% python3 -q
>>> import numpy as np
>>> np.set_printoptions(suppress=True, linewidth=160)
>>> tidy = lambda a: np.round(a, 1) + 0
>>> data = np.load("data.npy")
>>> data
array([[1. , 0.5, 0.2, 0.1, 0.1],
       [0.5, 1. , 0.5, 0.2, 0.1],
       [0.2, 0.5, 1. , 0.5, 0.2],
       [0.1, 0.2, 0.5, 1. , 0.5],
       [0.1, 0.1, 0.2, 0.5, 1. ]])
>>> w, vecs = np.linalg.eigh(data)
>>> vec = np.array([3, 2, 3, 3, 2])
>>> tidy(vec @ data @ vec / (vec @ vec)), tidy(w[0]), tidy(w[-1])
(np.float64(2.1), np.float64(0.3), np.float64(2.2))
>>> tidy(vecs * np.maximum(w, 0) @ vecs.T)
array([[1. , 0.5, 0.2, 0.1, 0.1],
       [0.5, 1. , 0.5, 0.2, 0.1],
       [0.2, 0.5, 1. , 0.5, 0.2],
       [0.1, 0.2, 0.5, 1. , 0.5],
       [0.1, 0.1, 0.2, 0.5, 1. ]])
>>> tidy(np.linalg.eigvalsh(data[1:, 1:]))
array([0.3, 0.6, 1.1, 2. ])
>>> tidy(vecs * np.sqrt(w) @ vecs.T)
array([[1. , 0.3, 0.1, 0. , 0. ],
       [0.3, 0.9, 0.2, 0.1, 0. ],
       [0.1, 0.2, 0.9, 0.2, 0.1],
       [0. , 0.1, 0.2, 0.9, 0.3],
       [0. , 0. , 0.1, 0.3, 1. ]])
>>> tidy(vec @ data @ vec)
np.float64(74.2)
>>> P = np.triu(np.array([[4, 5, 2, -4, -2],
...     [-4, 5, 5, -3, -4],
...     [4, 1, -5, 0, -2],
...     [4, 5, -5, -1, -3],
...     [5, 5, 4, 0, 5]]), 1) + np.eye(5)
>>> out = P @ data @ np.linalg.inv(P)
>>> np.linalg.matrix_rank(out)
np.int64(5)
>>> tidy(np.linalg.det(out))
np.float64(0.3)
>>> tidy(data @ data)
array([[1.3, 1.1, 0.7, 0.4, 0.3],
       [1.1, 1.6, 1.2, 0.8, 0.4],
       [0.7, 1.2, 1.6, 1.2, 0.7],
       [0.4, 0.8, 1.2, 1.6, 1.1],
       [0.3, 0.4, 0.7, 1.1, 1.3]])
>>> np.trace(data)
np.float64(5.0)
>>> np.allclose(data, data.T)
True
